>>> import numpy as np
>>> from numpy import linalg as LA
>>> np.set_printoptions(precision=2, suppress=True, linewidth=160, floatmode="fixed")
>>> rd = lambda a: np.round(a, 2) + 0
>>> M = np.loadtxt("sample17.csv", delimiter=",")
>>> M
array([[ 0.00, -4.00,  1.00, -1.00, -1.00, -2.00, -1.00,  1.00,  0.00,  0.00,  1.00,  1.00],
       [ 4.00,  0.00, -1.00,  0.00,  2.00,  0.00,  2.00,  2.00,  0.00, -4.00, -1.00,  3.00],
       [-1.00,  1.00,  0.00,  2.00, -2.00,  3.00,  2.00, -1.00,  2.00, -2.00, -3.00,  3.00],
       [ 1.00,  0.00, -2.00,  0.00, -3.00, -3.00, -2.00, -1.00,  0.00, -3.00, -3.00, -1.00],
       [ 1.00, -2.00,  2.00,  3.00,  0.00, -1.00,  0.00,  1.00,  0.00, -2.00, -2.00,  2.00],
       [ 2.00,  0.00, -3.00,  3.00,  1.00,  0.00,  2.00, -1.00, -1.00,  1.00, -3.00, -3.00],
       [ 1.00, -2.00, -2.00,  2.00,  0.00, -2.00,  0.00,  1.00, -2.00,  0.00, -2.00,  1.00],
       [-1.00, -2.00,  1.00,  1.00, -1.00,  1.00, -1.00,  0.00, -1.00, -3.00,  0.00,  1.00],
       [ 0.00,  0.00, -2.00,  0.00,  0.00,  1.00,  2.00,  1.00,  0.00, -2.00,  1.00, -1.00],
       [ 0.00,  4.00,  2.00,  3.00,  2.00, -1.00,  0.00,  3.00,  2.00,  0.00,  3.00, -3.00],
       [-1.00,  1.00,  3.00,  3.00,  2.00,  3.00,  2.00,  0.00, -1.00, -3.00,  0.00,  0.00],
       [-1.00, -3.00, -3.00,  1.00, -2.00,  3.00, -1.00, -1.00,  1.00,  3.00,  0.00,  0.00]])
>>> x = np.array([5, -2, -5, 1, -1, -4, 1, 1, -1, -4, 3, -5])
>>> rd(LA.eigvals(M).real)
array([0.00, 0.00, 0.00, 0.00, 0.00, 0.00, 0.00, 0.00, 0.00, 0.00, 0.00, 0.00])
>>> x @ M @ x
np.float64(0.0)
>>> rd(LA.svd(M, compute_uv=False))
array([10.55, 10.55,  8.30,  8.30,  6.04,  6.04,  4.37,  4.37,  2.09,  2.09,  0.05,  0.05])
>>> O = LA.solve(np.eye(12) - M, np.eye(12) + M)
>>> rd(O @ O.T)
array([[1.00, 0.00, 0.00, 0.00, 0.00, 0.00, 0.00, 0.00, 0.00, 0.00, 0.00, 0.00],
       [0.00, 1.00, 0.00, 0.00, 0.00, 0.00, 0.00, 0.00, 0.00, 0.00, 0.00, 0.00],
       [0.00, 0.00, 1.00, 0.00, 0.00, 0.00, 0.00, 0.00, 0.00, 0.00, 0.00, 0.00],
       [0.00, 0.00, 0.00, 1.00, 0.00, 0.00, 0.00, 0.00, 0.00, 0.00, 0.00, 0.00],
       [0.00, 0.00, 0.00, 0.00, 1.00, 0.00, 0.00, 0.00, 0.00, 0.00, 0.00, 0.00],
       [0.00, 0.00, 0.00, 0.00, 0.00, 1.00, 0.00, 0.00, 0.00, 0.00, 0.00, 0.00],
       [0.00, 0.00, 0.00, 0.00, 0.00, 0.00, 1.00, 0.00, 0.00, 0.00, 0.00, 0.00],
       [0.00, 0.00, 0.00, 0.00, 0.00, 0.00, 0.00, 1.00, 0.00, 0.00, 0.00, 0.00],
       [0.00, 0.00, 0.00, 0.00, 0.00, 0.00, 0.00, 0.00, 1.00, 0.00, 0.00, 0.00],
       [0.00, 0.00, 0.00, 0.00, 0.00, 0.00, 0.00, 0.00, 0.00, 1.00, 0.00, 0.00],
       [0.00, 0.00, 0.00, 0.00, 0.00, 0.00, 0.00, 0.00, 0.00, 0.00, 1.00, 0.00],
       [0.00, 0.00, 0.00, 0.00, 0.00, 0.00, 0.00, 0.00, 0.00, 0.00, 0.00, 1.00]])
>>> rd(LA.det(O))
np.float64(1.0)
